In [1]: import numpy as np

In [2]: np.set_printoptions(precision=2, suppress=True, linewidth=140)

In [3]: rnd = lambda a: np.round(a, 2) + 0

In [4]: M2 = np.array([[1]])

In [5]: cent = np.array([[-3, 5, -1], [-2, -2, 0], [5, 1, 0]])

In [6]: W0 = np.block([[M2, np.array([[-2, -1, -1]])], [np.zeros((3, 1)), cent]])

In [7]: W0
Out[7]: 
array([[ 1., -2., -1., -1.],
       [ 0., -3.,  5., -1.],
       [ 0., -2., -2.,  0.],
       [ 0.,  5.,  1.,  0.]])

In [8]: M2 = W0[0, 0] * W0[1:] - np.outer(W0[1:, 0], W0[0])

In [9]: M2
Out[9]: 
array([[ 0., -3.,  5., -1.],
       [ 0., -2., -2.,  0.],
       [ 0.,  5.,  1.,  0.]])

In [10]: print(np.flatnonzero(~M2.round(6).any(axis=1)))
[]

In [11]: F = np.loadtxt("case18.csv", delimiter=",")

In [12]: rnd(F)
Out[12]: 
array([[ 0.14,  0.05,  0.29,  0.08, -0.14,  0.08],
       [ 0.05,  0.02,  0.1 ,  0.03, -0.05,  0.03],
       [ 0.29,  0.1 ,  0.62,  0.16, -0.29,  0.16],
       [ 0.08,  0.03,  0.16,  0.04, -0.08,  0.04],
       [-0.14, -0.05, -0.29, -0.08,  0.14, -0.08],
       [ 0.08,  0.03,  0.16,  0.04, -0.08,  0.04]])

In [13]: # rows 3 and 5 are equal

In [14]: Uu, sigma, vt = np.linalg.svd(F)

In [15]: np.argmax(sigma[:-1] / (sigma[1:] + 1e-6)) + 1
Out[15]: np.int64(1)

In [16]: rnd(sigma)
Out[16]: array([1., 0., 0., 0., 0., 0.])

In [17]: M2 = Uu[:, :1] @ np.diag(sigma[:1]) @ vt[:1]

In [18]: rnd(np.linalg.norm(F - M2) / np.linalg.norm(F))
Out[18]: np.float64(0.0)

In [19]: rnd(np.abs(F - M2).max())
Out[19]: np.float64(0.0)

In [20]: rnd(M2)
Out[20]: 
array([[ 0.14,  0.05,  0.29,  0.08, -0.14,  0.08],
       [ 0.05,  0.02,  0.1 ,  0.03, -0.05,  0.03],
       [ 0.29,  0.1 ,  0.62,  0.16, -0.29,  0.16],
       [ 0.08,  0.03,  0.16,  0.04, -0.08,  0.04],
       [-0.14, -0.05, -0.29, -0.08,  0.14, -0.08],
       [ 0.08,  0.03,  0.16,  0.04, -0.08,  0.04]])

In [21]: Uu, sigma, vt = np.linalg.svd(M2, full_matrices=False)

In [22]: (sigma > 1e-8).sum()
Out[22]: np.int64(1)

In [23]: Uu.shape, sigma.shape, vt.shape
Out[23]: ((6, 6), (6,), (6, 6))

In [24]: print(np.abs(Uu[:, 0]).round(6).argmax())
2

In [25]: np.cumsum(sigma ** 2) / np.sum(sigma ** 2)
Out[25]: array([1., 1., 1., 1., 1., 1.])

In [26]: rnd(Uu.T @ M2 @ vt.T)
Out[26]: 
array([[1., 0., 0., 0., 0., 0.],
       [0., 0., 0., 0., 0., 0.],
       [0., 0., 0., 0., 0., 0.],
       [0., 0., 0., 0., 0., 0.],
       [0., 0., 0., 0., 0., 0.],
       [0., 0., 0., 0., 0., 0.]])

In [27]: np.allclose(Uu * sigma @ vt, M2)
Out[27]: True

In [28]: print(rnd(np.sqrt((sigma ** 2).sum())), rnd(np.linalg.norm(M2)))
1.0 1.0

In [29]: rnd(Uu.T @ Uu)
Out[29]: 
array([[1., 0., 0., 0., 0., 0.],
       [0., 1., 0., 0., 0., 0.],
       [0., 0., 1., 0., 0., 0.],
       [0., 0., 0., 1., 0., 0.],
       [0., 0., 0., 0., 1., 0.],
       [0., 0., 0., 0., 0., 1.]])

In [30]: rnd(sigma / sigma[0])
Out[30]: array([1., 0., 0., 0., 0., 0.])

In [31]: rnd(np.trace(F))
Out[31]: np.float64(1.0)

In [32]: rnd(np.sort(np.abs(np.linalg.eigvals(F))))
Out[32]: array([0., 0., 0., 0., 0., 1.])

In [33]: np.allclose(F @ F.T, F.T @ F)
Out[33]: True

In [34]: rnd(np.abs(np.linalg.eigvals(F)).max())
Out[34]: np.float64(1.0)

In [35]: print(rnd(F @ F))
[[ 0.14  0.05  0.29  0.08 -0.14  0.08]
 [ 0.05  0.02  0.1   0.03 -0.05  0.03]
 [ 0.29  0.1   0.62  0.16 -0.29  0.16]
 [ 0.08  0.03  0.16  0.04 -0.08  0.04]
 [-0.14 -0.05 -0.29 -0.08  0.14 -0.08]
 [ 0.08  0.03  0.16  0.04 -0.08  0.04]]

In [36]: rnd((F + F.T) / 2)
Out[36]: 
array([[ 0.14,  0.05,  0.29,  0.08, -0.14,  0.08],
       [ 0.05,  0.02,  0.1 ,  0.03, -0.05,  0.03],
       [ 0.29,  0.1 ,  0.62,  0.16, -0.29,  0.16],
       [ 0.08,  0.03,  0.16,  0.04, -0.08,  0.04],
       [-0.14, -0.05, -0.29, -0.08,  0.14, -0.08],
       [ 0.08,  0.03,  0.16,  0.04, -0.08,  0.04]])

In [37]: rng = np.random.default_rng(259)

In [38]: labels = rng.permutation(6)

In [39]: labels
Out[39]: array([5, 3, 1, 0, 4, 2])

In [40]: M2 = F[labels][:, labels]

In [41]: np.allclose(M2, F)
Out[41]: False

In [42]: rnd(np.linalg.norm(F, 2) / np.linalg.norm(F))
Out[42]: np.float64(1.0)

In [43]: np.linalg.matrix_rank(F, rtol=0.1)
Out[43]: np.int64(1)

In [44]: feats = np.loadtxt("arr.csv", delimiter=",")

In [45]: rnd(feats)
Out[45]: 
array([[-0.16,  0.11,  0.31,  0.54,  0.45, -0.32,  0.17, -0.31, -0.14,  0.35],
       [-0.37, -0.27, -0.6 ,  0.16,  0.29, -0.08,  0.3 ,  0.44,  0.16,  0.06],
       [ 0.27, -0.14, -0.19, -0.24,  0.24, -0.21, -0.45,  0.22, -0.54,  0.41],
       [-0.43, -0.15, -0.03, -0.21,  0.3 , -0.17, -0.6 , -0.33,  0.35, -0.19],
       [-0.11, -0.44,  0.24, -0.06, -0.48, -0.69,  0.11,  0.1 ,  0.02,  0.01],
       [-0.05,  0.65,  0.04,  0.1 , -0.15, -0.26, -0.28,  0.46,  0.36,  0.22],
       [-0.37,  0.2 , -0.44,  0.31, -0.49,  0.01, -0.19, -0.3 , -0.4 ,  0.  ],
       [ 0.53, -0.03, -0.24,  0.46,  0.11, -0.3 , -0.18,  0.01,  0.04, -0.56],
       [-0.32, -0.18,  0.45,  0.31,  0.03,  0.28, -0.28,  0.48, -0.3 , -0.3 ],
       [ 0.21, -0.42, -0.02,  0.4 , -0.23,  0.32, -0.28, -0.06,  0.39,  0.48]])

In [46]: vec = np.array([3, 1, 0, -3, -3, -2, -3, -2, 3, 2])

In [47]: print(rnd(np.abs(np.linalg.eigvals(feats))))
[1. 1. 1. 1. 1. 1. 1. 1. 1. 1.]

In [48]: rnd(np.linalg.inv(feats))
Out[48]: 
array([[-0.16, -0.37,  0.27, -0.43, -0.11, -0.05, -0.37,  0.53, -0.32,  0.21],
       [ 0.11, -0.27, -0.14, -0.15, -0.44,  0.65,  0.2 , -0.03, -0.18, -0.42],
       [ 0.31, -0.6 , -0.19, -0.03,  0.24,  0.04, -0.44, -0.24,  0.45, -0.02],
       [ 0.54,  0.16, -0.24, -0.21, -0.06,  0.1 ,  0.31,  0.46,  0.31,  0.4 ],
       [ 0.45,  0.29,  0.24,  0.3 , -0.48, -0.15, -0.49,  0.11,  0.03, -0.23],
       [-0.32, -0.08, -0.21, -0.17, -0.69, -0.26,  0.01, -0.3 ,  0.28,  0.32],
       [ 0.17,  0.3 , -0.45, -0.6 ,  0.11, -0.28, -0.19, -0.18, -0.28, -0.28],
       [-0.31,  0.44,  0.22, -0.33,  0.1 ,  0.46, -0.3 ,  0.01,  0.48, -0.06],
       [-0.14,  0.16, -0.54,  0.35,  0.02,  0.36, -0.4 ,  0.04, -0.3 ,  0.39],
       [ 0.35,  0.06,  0.41, -0.19,  0.01,  0.22,  0.  , -0.56, -0.3 ,  0.48]])

In [49]: rnd(np.sort(np.abs(np.degrees(np.angle(np.linalg.eigvals(feats))))))
Out[49]: array([  0.  ,  50.34,  50.34,  93.17,  93.17, 125.42, 125.42, 142.93, 142.93, 180.  ])

In [50]: print(rnd(np.linalg.norm(vec)), rnd(np.linalg.norm(feats @ vec)))
7.62 7.62

In [51]: [p for p in range(1, 25) if np.allclose(np.linalg.matrix_power(feats, p), np.eye(10))]
Out[51]: []

In [52]: labels = rng.permutation(10)

In [53]: labels
Out[53]: array([4, 6, 1, 7, 5, 0, 8, 2, 9, 3])

In [54]: M2 = feats[labels][:, labels]

In [55]: rnd(np.sort(np.abs(np.linalg.eigvals(M2))))
Out[55]: array([1., 1., 1., 1., 1., 1., 1., 1., 1., 1.])

In [56]: rnd(np.trace(M2))
Out[56]: np.float64(-1.59)

In [57]: print(rnd(np.diag(M2)))
[-0.48 -0.19 -0.27  0.01 -0.26 -0.16 -0.3  -0.19  0.48 -0.21]

In [58]: vec = np.array([1, 1, 0, 0, 1, 1, 0, 0, 0, 1])

In [59]: rhs = feats @ vec

In [60]: b, lr = np.zeros(10), 1 / np.linalg.norm(feats, 2) ** 2

In [61]: for i in range(3):
    ...:     b -= lr * feats.T @ (feats @ b - rhs)
    ...:     if i % 1 == 0: print(i, round(np.linalg.norm(feats @ b - rhs), 2))
    ...: 
0 0.0
1 0.0
2 0.0

In [62]: print(rnd(np.linalg.cond(feats)))
1.0

In [63]: rnd(b)
Out[63]: array([1., 1., 0., 0., 1., 1., 0., 0., 0., 1.])

In [64]: u = np.array([1, -1, -3, 5, -4, 3, 0, 3, 4, -3])

In [65]: M2 = feats + np.outer(u, np.eye(10)[9])

In [66]: np.linalg.matrix_rank(M2 - feats)
Out[66]: np.int64(1)

In [67]: M2 = feats + rng.integers(-2, 3, (10, 2)) @ rng.integers(-2, 3, (2, 10))

In [68]: rnd(M2)
Out[68]: 
array([[-1.16,  5.11,  3.31,  3.54, -2.55,  1.68,  2.17, -4.31, -2.14, -2.65],
       [-0.37, -0.27, -0.6 ,  0.16,  0.29, -0.08,  0.3 ,  0.44,  0.16,  0.06],
       [-0.73, -1.14, -3.19, -3.24,  3.24, -4.21, -1.45,  2.22, -2.54,  0.41],
       [-1.43,  0.85, -1.03, -1.21,  1.3 , -2.17, -0.6 , -0.33, -1.65, -1.19],
       [ 1.89, -6.44, -1.76, -2.06,  1.52, -0.69, -1.89,  4.1 ,  4.02,  4.01],
       [ 0.95, -2.35, -0.96, -0.9 ,  0.85, -0.26, -1.28,  2.46,  2.36,  2.22],
       [ 0.63, -2.8 , -1.44, -0.69,  0.51,  0.01, -1.19,  1.7 ,  1.6 ,  2.  ],
       [-1.47,  5.97,  1.76,  2.46, -1.89, -0.3 ,  1.82, -3.99, -3.96, -4.56],
       [-1.32, -1.18, -2.55, -2.69,  3.03, -3.72, -1.28,  2.48, -2.3 , -0.3 ],
       [ 0.21,  1.58,  1.98,  2.4 , -2.23,  2.32,  0.72, -2.06,  0.39, -0.52]])

In [69]: np.abs(M2 - feats).sum(axis=1)
Out[69]: array([28.,  0., 20., 10., 28., 14., 14., 28., 20., 14.])

In [70]: m1 = np.load("test5.npy")

In [71]: print(m1)
[[ 6  5  5  4  7  6  8  8]
 [ 4  3  3  2  5  4  6  6]
 [ 1  0  0 -1  2  1  3  3]
 [-1 -2 -2 -3  0 -1  1  1]
 [-1 -2 -2 -3  0 -1  1  1]
 [ 4  3  3  2  5  4  6  6]]

In [72]: # rank 2

In [73]: rnd(np.linalg.pinv(feats))
Out[73]: 
array([[-0.16, -0.37,  0.27, -0.43, -0.11, -0.05, -0.37,  0.53, -0.32,  0.21],
       [ 0.11, -0.27, -0.14, -0.15, -0.44,  0.65,  0.2 , -0.03, -0.18, -0.42],
       [ 0.31, -0.6 , -0.19, -0.03,  0.24,  0.04, -0.44, -0.24,  0.45, -0.02],
       [ 0.54,  0.16, -0.24, -0.21, -0.06,  0.1 ,  0.31,  0.46,  0.31,  0.4 ],
       [ 0.45,  0.29,  0.24,  0.3 , -0.48, -0.15, -0.49,  0.11,  0.03, -0.23],
       [-0.32, -0.08, -0.21, -0.17, -0.69, -0.26,  0.01, -0.3 ,  0.28,  0.32],
       [ 0.17,  0.3 , -0.45, -0.6 ,  0.11, -0.28, -0.19, -0.18, -0.28, -0.28],
       [-0.31,  0.44,  0.22, -0.33,  0.1 ,  0.46, -0.3 ,  0.01,  0.48, -0.06],
       [-0.14,  0.16, -0.54,  0.35,  0.02,  0.36, -0.4 ,  0.04, -0.3 ,  0.39],
       [ 0.35,  0.06,  0.41, -0.19,  0.01,  0.22,  0.  , -0.56, -0.3 ,  0.48]])

In [74]: Uu, sigma, vt = np.linalg.svd(m1)

In [75]: np.argmax(sigma[:-1] / (sigma[1:] + 1e-6)) + 1
Out[75]: np.int64(2)

In [76]: print(rnd(sigma))
[25.22  6.93  0.    0.    0.    0.  ]

In [77]: M2 = Uu[:, :2] @ np.diag(sigma[:2]) @ vt[:2]

In [78]: np.linalg.matrix_rank(m1, rtol=0.05)
Out[78]: np.int64(2)

In [79]: rnd(np.abs(m1 - M2).max())
Out[79]: np.float64(0.0)

In [80]: print(rnd(M2))
[[ 6.  5.  5.  4.  7.  6.  8.  8.]
 [ 4.  3.  3.  2.  5.  4.  6.  6.]
 [ 1.  0.  0. -1.  2.  1.  3.  3.]
 [-1. -2. -2. -3.  0. -1.  1.  1.]
 [-1. -2. -2. -3.  0. -1.  1.  1.]
 [ 4.  3.  3.  2.  5.  4.  6.  6.]]

In [81]: M2 = m1 + rng.integers(-2, 3, (6, 2)) @ rng.integers(-2, 3, (2, 8))

In [82]: M2
Out[82]: 
array([[ 7,  4,  5,  2,  9,  5,  7, 10],
       [ 2,  3,  3,  2,  7,  6,  8, 10],
       [ 4, -2,  0, -5,  5, -2,  0,  5],
       [-4, -1, -2, -1,  0,  2,  4,  3],
       [ 1, -4, -2, -7,  4, -3, -1,  5],
       [ 3,  4,  3,  4,  3,  5,  7,  4]])

In [83]: M2 - m1
Out[83]: 
array([[ 1, -1,  0, -2,  2, -1, -1,  2],
       [-2,  0,  0,  0,  2,  2,  2,  4],
       [ 3, -2,  0, -4,  3, -3, -3,  2],
       [-3,  1,  0,  2,  0,  3,  3,  2],
       [ 2, -2,  0, -4,  4, -2, -2,  4],
       [-1,  1,  0,  2, -2,  1,  1, -2]])

In [84]: rnd(np.linalg.svd(M2 - m1, compute_uv=False))
Out[84]: array([12.79,  7.77,  0.  ,  0.  ,  0.  ,  0.  ])

In [85]: np.linalg.matrix_rank(M2 - m1, tol=1e-8)
Out[85]: np.int64(2)

In [86]: M = np.load("a.npy")

In [87]: M
Out[87]: 
array([[ 55,   1,   2,   3],
       [  4, -80,   5,  -5],
       [  1,  -4,  -9,   2],
       [ -4,  -4,   3, -69]])

In [88]: vec = np.array([1, 3, 0, 0])

In [89]: rhs = M @ vec

In [90]: rhs
Out[90]: array([  58, -236,  -11,  -16])

In [91]: rnd(np.linalg.solve(M, 4 * rhs))
Out[91]: array([ 4., 12.,  0.,  0.])

In [92]: rnd(np.linalg.solve(M, rhs + M[:, 3]))
Out[92]: array([1., 3., 0., 1.])

In [93]: rnd(np.linalg.solve(M, M[:, 0]))
Out[93]: array([1., 0., 0., 0.])

In [94]: print(rnd(np.linalg.solve(M.T, M[0])))
[1. 0. 0. 0.]

In [95]: M2 = np.array([[3, 3, 2], [1, 3, 2]])

In [96]: cent = np.kron(M2, M)

In [97]: print(cent.shape)
(8, 12)

In [98]: print(rnd(np.linalg.norm(cent, 2)), rnd(np.linalg.norm(M2, 2) * np.linalg.norm(M, 2)))
480.9 480.9

In [99]: mat = np.loadtxt("dump.csv", delimiter=",")

In [100]: print(mat)
[[-0.99  2.92 -0.53 -2.77]
 [ 0.1   1.26 -5.08 -4.6 ]
 [-0.03  2.44 -2.42 -2.69]
 [ 0.13  3.8  -1.73 -4.51]
 [ 0.05  2.59 -3.72 -1.46]
 [ 0.01  2.7  -4.03 -2.01]
 [-0.98  4.32 -5.13 -4.24]
 [-0.34  1.7  -3.63 -2.17]
 [-0.06  2.3  -2.12 -2.08]
 [-0.46  1.96 -2.58 -2.05]
 [-0.23  2.38 -2.65 -2.4 ]
 [ 0.54  3.41 -1.05 -4.31]
 [-1.35  4.17 -2.26 -4.73]
 [ 0.41  2.64 -3.92 -3.71]
 [-0.95  3.34 -1.3  -4.25]
 [-0.73  2.38 -2.26 -2.64]
 [ 0.81  2.15 -4.15 -1.65]
 [-0.82  1.86 -3.77 -3.36]
 [-1.62  1.69 -3.27 -2.49]
 [ 0.07  3.59 -3.44 -2.17]
 [-0.56  2.87 -2.52 -3.77]
 [ 0.04  2.94 -3.24 -1.92]
 [ 0.32  2.58 -1.39 -2.46]]

In [101]: labels = rng.permutation(4)

In [102]: M2 = mat[:, labels] * rng.choice([-1, 1], 4)

In [103]: print(M2)
[[ 0.99  0.53 -2.77  2.92]
 [-0.1   5.08 -4.6   1.26]
 [ 0.03  2.42 -2.69  2.44]
 [-0.13  1.73 -4.51  3.8 ]
 [-0.05  3.72 -1.46  2.59]
 [-0.01  4.03 -2.01  2.7 ]
 [ 0.98  5.13 -4.24  4.32]
 [ 0.34  3.63 -2.17  1.7 ]
 [ 0.06  2.12 -2.08  2.3 ]
 [ 0.46  2.58 -2.05  1.96]
 [ 0.23  2.65 -2.4   2.38]
 [-0.54  1.05 -4.31  3.41]
 [ 1.35  2.26 -4.73  4.17]
 [-0.41  3.92 -3.71  2.64]
 [ 0.95  1.3  -4.25  3.34]
 [ 0.73  2.26 -2.64  2.38]
 [-0.81  4.15 -1.65  2.15]
 [ 0.82  3.77 -3.36  1.86]
 [ 1.62  3.27 -2.49  1.69]
 [-0.07  3.44 -2.17  3.59]
 [ 0.56  2.52 -3.77  2.87]
 [-0.04  3.24 -1.92  2.94]
 [-0.32  1.39 -2.46  2.58]]

In [104]: Uu, _, vt = np.linalg.svd(mat.T @ M2)

In [105]: rnd(Uu @ vt)
Out[105]: 
array([[-1.,  0.,  0.,  0.],
       [ 0.,  0.,  0.,  1.],
       [ 0., -1.,  0.,  0.],
       [ 0.,  0.,  1.,  0.]])

In [106]: labels
Out[106]: array([0, 2, 3, 1])

In [107]: rnd(np.linalg.lstsq(mat, M2)[0])
Out[107]: 
array([[-1.,  0.,  0.,  0.],
       [ 0.,  0.,  0.,  1.],
       [ 0., -1.,  0.,  0.],
       [ 0.,  0.,  1.,  0.]])
